% ipython --no-banner

In [1]: import numpy as np

In [2]: np.set_printoptions(precision=3, suppress=True, linewidth=100)

In [3]: K = np.load("run14.npy")

In [4]: K
Out[4]: 
array([[ 1,  0,  0],
       [ 0,  1,  0],
       [-3,  0,  1]])

In [5]: round(np.linalg.det(K), 3)
Out[5]: np.float64(1.0)

In [6]: (np.linalg.matrix_power((K != 0) + (K.T != 0) + np.eye(3), 3) > 0).astype(int)
Out[6]: 
array([[1, 0, 1],
       [0, 1, 0],
       [1, 0, 1]])

In [7]: (K != 0).astype(int)
Out[7]: 
array([[1, 0, 0],
       [0, 1, 0],
       [1, 0, 1]])

In [8]: A = np.tril(np.array([[1, -2, -2], [0, -2, 0], [0, -1, 1]]), -1) + np.eye(3, dtype=int)

In [9]: A
Out[9]: 
array([[ 1,  0,  0],
       [ 0,  1,  0],
       [ 0, -1,  1]])

In [10]: vals, vecs = np.linalg.eig(A)

In [11]: A @ vecs[:, 0] - vals[0] * vecs[:, 0]
Out[11]: array([0., 0., 0.])

In [12]: q = A.astype(float).copy()

In [13]: for j in range(3):
    ...:     q[:, j] -= q[:, :j] @ (q[:, :j].T @ q[:, j])
    ...:     q[:, j] /= np.linalg.norm(q[:, j])
    ...: 

In [14]: np.round(q.T @ q, 3) + 0
Out[14]: 
array([[1., 0., 0.],
       [0., 1., 0.],
       [0., 0., 1.]])

In [15]: round(np.linalg.det(A), 3)
Out[15]: np.float64(1.0)

In [16]: np.sort(np.abs(np.linalg.eigvals(A)))
Out[16]: array([1., 1., 1.])

In [17]: A @ A
Out[17]: 
array([[ 1,  0,  0],
       [ 0,  1,  0],
       [ 0, -2,  1]])

In [18]: (A - A.T) / 2
Out[18]: 
array([[ 0. ,  0. ,  0. ],
       [ 0. ,  0. ,  0.5],
       [ 0. , -0.5,  0. ]])

In [19]: np.round(np.abs(np.linalg.eigvals(A)).max(), 3)
Out[19]: np.float64(1.0)

In [20]: np.allclose(A @ A.T, A.T @ A)
Out[20]: False

In [21]: np.linalg.matrix_power(A, 2)
Out[21]: 
array([[ 1,  0,  0],
       [ 0,  1,  0],
       [ 0, -2,  1]])
